>>> import numpy as np
>>> from numpy import linalg as LA
>>> np.set_printoptions(suppress=True, linewidth=160)
>>> E = np.array([[-4, -2, -2],
...     [-4, 0, -5],
...     [1, 1, -10],
...     [2, 0, -13],
...     [1, 2, -13],
...     [5, 4, -16],
...     [0, 9, -21],
...     [5, 4, -19],
...     [1, -1, -19],
...     [-4, 4, -16],
...     [-4, 8, -21],
...     [1, 8, -16],
...     [-3, 12, -17],
...     [1, 11, -21],
...     [0, 16, -19]])
>>> Xc = E - E.mean(axis=0)
>>> U, sigma, Vt = LA.svd(Xc, full_matrices=False)
>>> np.abs(U[:, 0]).argmax()
np.int64(0)
>>> np.round(Vt[0] * np.sign(Vt[0, np.abs(Vt[0]).argmax()]), 2)
array([-0.1 , -0.66,  0.75])
>>> np.round(sigma ** 2 / (sigma ** 2).sum(), 2)
array([0.73, 0.2 , 0.08])
>>> print(round(float((sigma ** 2).sum() ** 2 / (sigma ** 4).sum()), 2))
1.74
>>> sigma.round(2)
array([26.96, 14.  ,  8.72])
>>> arr = np.loadtxt("m.csv", delimiter=",")
>>> arr
array([[16.,  0.],
       [ 0.,  0.]])
>>> np.kron(np.eye(2, dtype=int), arr)
array([[16.,  0.,  0.,  0.],
       [ 0.,  0.,  0.,  0.],
       [ 0.,  0., 16.,  0.],
       [ 0.,  0.,  0.,  0.]])
>>> print(np.einsum("ij,ji->", arr, arr))
256.0
>>> round(float(LA.det(arr[::-1])), 2)
0.0
>>> np.round(LA.det(2 * arr), 2), round(LA.det(arr), 2)
(np.float64(0.0), np.float64(0.0))
>>> np.poly(arr)
array([  1., -16.,   0.])
>>> print(np.round(LA.det(arr.T), 2))
0.0
>>> np.argsort(-LA.norm(arr, axis=0).round(6), kind="stable")[:3]
array([0, 1])
>>> LA.matrix_rank(arr, rtol=0.1)
np.int64(1)
>>> w, vecs = LA.eigh(arr)
>>> x0 = np.array([-2, -7])
>>> vecs * np.maximum(w, 0) @ vecs.T
array([[16.,  0.],
       [ 0.,  0.]])
>>> vecs * np.abs(w) @ vecs.T
array([[16.,  0.],
       [ 0.,  0.]])
>>> (np.sign(vecs[:, -1].round(6)) == np.sign(vecs[0, -1].round(6))).astype(int)
array([1, 0])
>>> x0 @ arr @ x0
np.float64(64.0)
>>> np.abs(arr).sum(axis=1).max(), np.abs(w).max()
(np.float64(16.0), np.float64(16.0))
>>> print(round(x0 @ arr @ x0 / (x0 @ x0), 2), w[0], w[-1])
1.21 0.0 16.0
>>> X = np.array([[-0.5, -0.3, -1.1],
...     [-1.1, 1.9, 0.5],
...     [-1.7, 0.6, -1.8],
...     [2.4, 0.4, -1.0],
...     [1.2, 0.3, -0.4]])
>>> X[:, 1] *= 20
>>> print(X)
[[-0.5 -6.  -1.1]
 [-1.1 38.   0.5]
 [-1.7 12.  -1.8]
 [ 2.4  8.  -1. ]
 [ 1.2  6.  -0.4]]
>>> G = X.T @ X
>>> np.round(np.diag(G), 2)
array([  11.55, 1724.  ,    5.86])
>>> np.round(np.trace(G), 2), (X ** 2).sum()
(np.float64(1741.41), np.float64(1741.41))
>>> LA.matrix_rank(G)
np.int64(3)
>>> np.allclose(G, G.T)
True
>>> np.round(LA.svd(X, compute_uv=False) ** 2, 2)
array([1724.65,   10.92,    5.84])
>>> W1 = np.array([[5, 3], [2, 4], [0, 4]])
>>> beta = np.array([0, 1])
>>> act = np.maximum(X @ W1 + beta, 0)
>>> (act > 0).astype(int)
array([[0, 0],
       [1, 1],
       [1, 1],
       [1, 1],
       [1, 1]])
>>> cent = np.array([[1, 1, -2], [-1, 3, 3]])
>>> (act @ cent).round(6).argmax(axis=1)
array([0, 1, 1, 1, 1])
>>> np.round(act @ cent, 2)
array([[  0. ,   0. ,   0. ],
       [-81.2, 525.6, 314.1],
       [-21.2, 125.6,  79.1],
       [ -8.2, 136.6,  52.6],
       [ -9. ,  99. ,  45. ]])
>>> M = np.diag(np.array([2, 2, 1]))
>>> M
array([[2, 0, 0],
       [0, 2, 0],
       [0, 0, 1]])
>>> # triangular
>>> other = LA.invert(M)
Traceback (most recent call last):
  File "<python-input-48>", line 1, in <module>
    other = LA.invert(M)
            ^^^^^^^^^
AttributeError: module 'numpy.linalg' has no attribute 'invert'
>>> other = LA.inv(M)
>>> other
array([[0.5, 0. , 0. ],
       [0. , 0.5, 0. ],
       [0. , 0. , 1. ]])
>>> M @ other
array([[1., 0., 0.],
       [0., 1., 0.],
       [0., 0., 1.]])
>>> print(np.round(LA.inv(other), 2))
[[2. 0. 0.]
 [0. 2. 0.]
 [0. 0. 1.]]
>>> print(np.round(LA.det(M) * LA.det(other), 2))
1.0
>>> round(LA.slogdet(M)[0], 2)
np.float64(1.0)
>>> print(np.round(LA.det(M) * other, 2))
[[2. 0. 0.]
 [0. 2. 0.]
 [0. 0. 4.]]
>>> np.allclose(other, M.T)
False
>>> x0 = np.ones(3)
>>> for _ in range(6):
...     x0 = M @ x0
...     x0 /= LA.norm(x0)
...     print(round(x0 @ M @ x0, 2))
... 
1.89
1.97
1.99
2.0
2.0
2.0
>>> x0.round(2)
array([0.71, 0.71, 0.01])
>>> w, vecs = LA.eigh(M)
>>> print(np.round(LA.eigvalsh(M @ M), 2))
[1. 4. 4.]
>>> print((w > 1e-8).sum(), (w < -1e-8).sum())
3 0
>>> vecs.T @ M @ vecs
array([[1., 0., 0.],
       [0., 2., 0.],
       [0., 0., 2.]])
>>> np.round(LA.svd(M, compute_uv=False), 2)
array([2., 2., 1.])
>>> u = np.array([3, 5, 2])
>>> J = np.array([np.roll(u, i) for i in range(3)])
>>> J
array([[3, 5, 2],
       [2, 3, 5],
       [5, 2, 3]])
>>> q, Rm = LA.qr(J)
>>> round(np.trace(q @ q.T), 2)
np.float64(3.0)
>>> q.round(2)
array([[-0.49, -0.72, -0.5 ],
       [-0.32, -0.38,  0.86],
       [-0.81,  0.58, -0.05]])
>>> np.round(np.abs(np.diag(Rm)), 2)
array([6.16, 3.57, 3.19])
>>> round(abs(Rm[0, 0]), 2), round(LA.norm(J[:, 0]), 2)
(np.float64(6.16), np.float64(6.16))
>>> E[0] @ E[13]
np.int64(16)
>>> print(round(LA.norm(E) ** 2 / LA.norm(E, 2) ** 2, 2))
1.08
>>> print(LA.norm(E, axis=1).argmax())
14
>>> round(LA.norm(E, 1), 2), np.round(LA.norm(E, np.inf), 2)
(np.float64(228.0), np.float64(35.0))
>>> (J @ J)[0]
array([29, 34, 37])
>>> print(np.allclose(J @ J.T, J.T @ J))
True
>>> np.round(np.sort(np.abs(np.fft.fft(J[0]))), 2), np.round(np.sort(LA.svd(J, compute_uv=False)), 2)
(array([ 2.65,  2.65, 10.  ]), array([ 2.65,  2.65, 10.  ]))
>>> data = np.array([[-1, -1, -1, -1],
...     [3, 3, 3, 3],
...     [-2, -2, -2, -2],
...     [0, 0, 0, 0],
...     [-2, -2, -2, -2]])
>>> data
array([[-1, -1, -1, -1],
       [ 3,  3,  3,  3],
       [-2, -2, -2, -2],
       [ 0,  0,  0,  0],
       [-2, -2, -2, -2]])
>>> t3 = np.stack([data, -1 * data, data[::-1]])
>>> print(t3.sum(axis=0))
[[-2 -2 -2 -2]
 [ 0  0  0  0]
 [-2 -2 -2 -2]
 [ 3  3  3  3]
 [-1 -1 -1 -1]]
>>> print((t3 @ data.T).shape)
(3, 5, 5)
>>> U, sigma, Vt = LA.svd(data)
>>> vecs = Vt[:(sigma > 1e-8).sum()]
>>> rng = np.random.default_rng(944)
>>> x0 = data[3] + 4 * data[2] + rng.integers(2) * np.eye(4)[1]
>>> x0
array([-8., -8., -8., -8.])
>>> np.allclose(vecs.T @ vecs @ x0, x0)
True
>>> round(float(LA.norm(x0 - vecs.T @ vecs @ x0)), 2)
0.0
>>> np.round(np.diag(vecs.T @ vecs), 2)
array([0.25, 0.25, 0.25, 0.25])
>>> print(np.round(vecs.T @ vecs, 2))
[[0.25 0.25 0.25 0.25]
 [0.25 0.25 0.25 0.25]
 [0.25 0.25 0.25 0.25]
 [0.25 0.25 0.25 0.25]]
>>> rank = LA.matrix_rank(data)
>>> rank
np.int64(1)
>>> null = LA.svd(data)[2][rank:].T
>>> np.allclose(data @ null, 0)
True
>>> np.round(null @ null.T, 2)
array([[ 0.75, -0.25, -0.25, -0.25],
       [-0.25,  0.75, -0.25, -0.25],
       [-0.25, -0.25,  0.75, -0.25],
       [-0.25, -0.25, -0.25,  0.75]])
>>> [int(LA.matrix_rank(data[:, :j + 1])) for j in range(4)]
[1, 1, 1, 1]
>>> LA.matrix_rank(data.T @ data), LA.matrix_rank(data @ data.T)
(np.int64(1), np.int64(1))
>>> np.allclose(data[:-1].T @ LA.lstsq(data[:-1].T, data[-1])[0], data[-1])
True
>>> np.round(data @ LA.pinv(data) @ data, 2)
array([[-1., -1., -1., -1.],
       [ 3.,  3.,  3.,  3.],
       [-2., -2., -2., -2.],
       [ 0.,  0.,  0.,  0.],
       [-2., -2., -2., -2.]])
>>> print(np.round(np.trace(LA.pinv(data) @ data), 2))
1.0
>>> np.abs(np.diag(LA.qr(data)[1])) > 1e-9
array([ True, False, False, False])
